$ python3 -q
>>> import numpy as np
>>> from numpy import linalg as LA
>>> np.set_printoptions(suppress=True, linewidth=160)
>>> F = np.load("case2.npy")
>>> F
array([[ 2,  4,  6, -1, -2, -3],
       [ 2,  4,  4, -1, -2, -2],
       [ 0,  4,  4,  0, -2, -2],
       [ 1,  2,  3,  1,  2,  3],
       [ 1,  2,  2,  1,  2,  2],
       [ 0,  2,  2,  0,  2,  2]])
>>> LA.norm(F, axis=1).argmax()
np.int64(0)
>>> np.round(LA.norm(F, axis=0), 2)
array([3.16, 7.75, 9.22, 2.  , 4.9 , 5.83])
>>> np.round(LA.norm(F) ** 2 / LA.norm(F, 2) ** 2, 2)
np.float64(1.36)
>>> round(LA.norm(F[4] - F[3]), 2)
np.float64(1.41)
>>> round(LA.norm(F, 2), 2)
np.float64(12.65)
>>> np.round(LA.norm(F, axis=1), 2)
array([8.37, 6.71, 6.32, 5.29, 4.24, 4.  ])
>>> x = np.array([0, -2, -2, -2, -2, -1])
>>> h1 = np.maximum(F @ x, 0)
>>> F.T @ h1
array([0, 0, 0, 0, 0, 0])
>>> h1
array([0, 0, 0, 0, 0, 0])
>>> np.maximum(F @ (3 * x), 0)
array([0, 0, 0, 0, 0, 0])
>>> rng = np.random.default_rng(58159)
>>> lab = rng.permutation(6)
>>> lab
array([1, 3, 2, 0, 4, 5])
>>> M2 = F[lab][:, lab]
>>> M2
array([[ 4, -1,  4,  2, -2, -2],
       [ 2,  1,  3,  1,  2,  3],
       [ 4,  0,  4,  0, -2, -2],
       [ 4, -1,  6,  2, -2, -3],
       [ 2,  1,  2,  1,  2,  2],
       [ 2,  0,  2,  0,  2,  2]])
>>> np.diag(M2)
array([4, 1, 4, 2, 2, 2])
>>> np.round(LA.det(M2), 2), np.round(LA.det(F[lab]), 2)
(np.float64(108.0), np.float64(108.0))
>>> mat = np.load("run1.npy")
>>> mat
array([[ 0.05, -0.46, -1.55,  0.  ,  0.27],
       [-0.01,  0.63,  3.45,  0.  ,  0.13],
       [ 0.03,  0.9 ,  0.23, -0.01,  0.  ],
       [-0.04,  0.5 , -3.18,  0.  ,  0.  ],
       [ 0.05, -0.53,  1.08,  0.  ,  0.05],
       [-0.01,  0.04, -2.73,  0.  ,  0.01],
       [-0.01,  0.01,  1.43,  0.  ,  0.  ],
       [-0.02,  1.43, -1.78,  0.  , -0.07],
       [-0.02,  0.13, -0.9 ,  0.  ,  0.1 ],
       [ 0.05, -1.02,  2.01,  0.  , -0.01],
       [-0.02, -0.15, -2.31,  0.  , -0.06],
       [ 0.03,  0.31,  3.78,  0.  , -0.02],
       [ 0.01,  0.31,  1.4 ,  0.  ,  0.03],
       [ 0.  ,  0.2 ,  4.3 ,  0.01,  0.05],
       [ 0.02,  0.64,  2.15,  0.  , -0.08],
       [ 0.  , -0.17, -1.15,  0.  , -0.04],
       [ 0.02,  0.09, -4.38,  0.  ,  0.05],
       [-0.04,  0.9 ,  5.46,  0.  ,  0.  ],
       [ 0.03,  0.92,  2.36,  0.  , -0.11],
       [-0.02, -0.2 ,  1.24,  0.  ,  0.11],
       [-0.01,  0.61, -0.81,  0.  , -0.24],
       [-0.01,  0.17,  0.95,  0.  , -0.14],
       [-0.01,  0.84,  0.83,  0.  , -0.04],
       [ 0.04,  0.18,  2.78,  0.  , -0.22],
       [ 0.01,  0.37, -1.08,  0.  , -0.31],
       [ 0.03, -0.08, -0.86,  0.  , -0.16],
       [ 0.  , -0.5 ,  0.82,  0.  , -0.27],
       [ 0.04,  0.09,  2.4 ,  0.  ,  0.19],
       [ 0.  ,  0.6 ,  1.48, -0.01,  0.16],
       [ 0.02, -1.38, -1.92,  0.  , -0.14],
       [-0.01, -0.59, -0.15,  0.  , -0.1 ]])
>>> # column 2 is much longer than the rest
>>> x = np.array([-3, 1, -1, -2, 5])
>>> y = mat @ x
>>> np.round(LA.lstsq(mat, y)[0], 2)
array([-3.,  1., -1., -2.,  5.])
>>> np.round(LA.solve(mat.T @ mat, mat.T @ y), 2)
array([-3.,  1., -1., -2.,  5.])
>>> np.round(LA.pinv(mat) @ mat, 2) + 0
array([[1., 0., 0., 0., 0.],
       [0., 1., 0., 0., 0.],
       [0., 0., 1., 0., 0.],
       [0., 0., 0., 1., 0.],
       [0., 0., 0., 0., 1.]])
>>> y = y + 0.05 * rng.normal(size=31)
>>> y.round(2)
array([ 2.26, -2.14,  0.55,  3.86, -1.58,  2.9 , -1.37,  2.98,  1.61, -3.24,  1.94, -3.66, -0.94, -3.93, -1.92,  0.73,  4.7 , -4.48, -2.08, -0.87,  0.17,
       -1.39, -0.21, -3.86, -0.13, -0.24, -2.71, -1.42, -0.07, -0.29, -0.84])
>>> beta, *_ = LA.lstsq(mat, y)
>>> beta.round(2)
array([-3.41,  1.02, -1.  , -0.83,  5.09])
>>> beta.round()
array([-3.,  1., -1., -1.,  5.])
>>> np.round(LA.norm(y - mat @ beta), 2)
np.float64(0.25)
>>> [round(float(LA.norm(LA.solve(mat.T @ mat + lam * np.eye(5), mat.T @ y))), 2) for lam in (0, 1, 10, 100)]
[6.34, 2.26, 1.06, 0.59]
>>> Xc = mat - mat.mean(axis=0)
>>> Uu, sigma, vt = LA.svd(Xc, full_matrices=False)
>>> sigma.round(2)
array([12.74,  3.22,  0.73,  0.13,  0.02])
>>> np.round(sigma ** 2 / (sigma ** 2).sum(), 2) + 0
array([0.94, 0.06, 0.  , 0.  , 0.  ])
>>> np.searchsorted(np.cumsum(sigma ** 2) / (sigma ** 2).sum(), 0.9) + 1
np.int64(1)
>>> np.round(Xc.mean(axis=0), 2) + 0
array([0., 0., 0., 0., 0.])
>>> np.round(vt[0] * np.sign(vt[0, np.abs(vt[0]).argmax()]), 2) + 0
array([0.  , 0.06, 1.  , 0.  , 0.01])
>>> np.abs(vt[0]).argmax()
np.int64(2)
>>> lab = mat[:, 4] > np.median(mat[:, 4])
>>> u = mat[lab].mean(axis=0) - mat[~lab].mean(axis=0)
>>> round(float((((mat - mat.mean(axis=0)) @ u > 0) == lab).mean()), 2)
0.61
>>> ((mat - mat.mean(axis=0)) @ u > 0).astype(int)
array([0, 1, 1, 0, 1, 0, 1, 0, 0, 1, 0, 1, 1, 1, 1, 0, 0, 1, 1, 1, 0, 1, 1, 1, 0, 0, 0, 1, 1, 0, 0])
>>> np.argsort(-np.abs(u).round(6), kind="stable")
array([2, 4, 1, 0, 3])
>>> hat = mat @ LA.solve(mat.T @ mat, mat.T)
>>> np.trace(hat)
np.float64(5.0)
>>> np.round(np.diag(hat), 2)
array([0.3 , 0.12, 0.39, 0.14, 0.13, 0.05, 0.03, 0.26, 0.04, 0.2 , 0.05, 0.12, 0.02, 0.44, 0.09, 0.01, 0.22, 0.31, 0.19, 0.08, 0.14, 0.05, 0.07, 0.2 , 0.2 ,
       0.1 , 0.19, 0.16, 0.4 , 0.22, 0.08])
>>> A = np.load("arr.npy")
>>> A
array([[ 0,  0,  0],
       [ 0,  3,  0],
       [ 0,  0, -1]])
>>> np.round(np.sort(LA.eigvals(A)), 2)
array([-1.,  0.,  3.])
>>> Uu, sigma, vt = LA.svd(A)
>>> sigma
array([3., 1., 0.])
>>> M2 = Uu[:, :2] @ np.diag(sigma[:2]) @ vt[:2]
>>> np.abs(A - M2).max()
np.float64(0.0)
>>> np.round(LA.norm(A - M2, 2), 2), sigma[2]
(np.float64(0.0), np.float64(0.0))
>>> M2
array([[ 0.,  0.,  0.],
       [ 0.,  3.,  0.],
       [ 0.,  0., -1.]])
>>> LA.matrix_rank(M2)
np.int64(2)
>>> W = np.array([[2, -2, -1, 0, 0],
...     [-1, 0, -2, 1, -2],
...     [1, 0, 0, 1, 2],
...     [1, -1, -2, -1, 1],
...     [-2, 2, 0, 1, 2],
...     [-2, 1, 2, -1, 1]])
>>> beta = np.array([1, 9, 5, 7, 5])
>>> hid = np.maximum(F @ W + beta, 0)
>>> hid
array([[16,  0,  0, 19,  1],
       [12,  0,  0, 16,  0],
       [ 9,  3,  0, 15,  0],
       [ 0, 13,  4, 10, 15],
       [ 0, 12,  2, 10, 12],
       [ 0, 15,  5, 11, 11]])
>>> LA.matrix_rank(hid)
np.int64(5)
>>> W2 = np.array([[2, -3], [-1, 1], [2, 3], [-1, -3], [0, -1]])
>>> W @ W2
array([[  4, -11],
       [ -7,  -4],
       [  1,  -8],
       [  0,  -8],
       [ -7,   3],
       [  0,  15]])
>>> T = np.stack([hid, 5 * hid, hid[::-1]])
>>> LA.matrix_rank(T.reshape(3, -1))
np.int64(2)
>>> np.einsum("bij,cij->bc", T, T)
array([[ 2727, 13635,  1138],
       [13635, 68175,  5690],
       [ 1138,  5690,  2727]])
>>> np.round(LA.norm(T, axis=(1, 2)), 2)
array([ 52.22, 261.1 ,  52.22])
>>> LA.matrix_rank(T)
array([5, 5, 5])
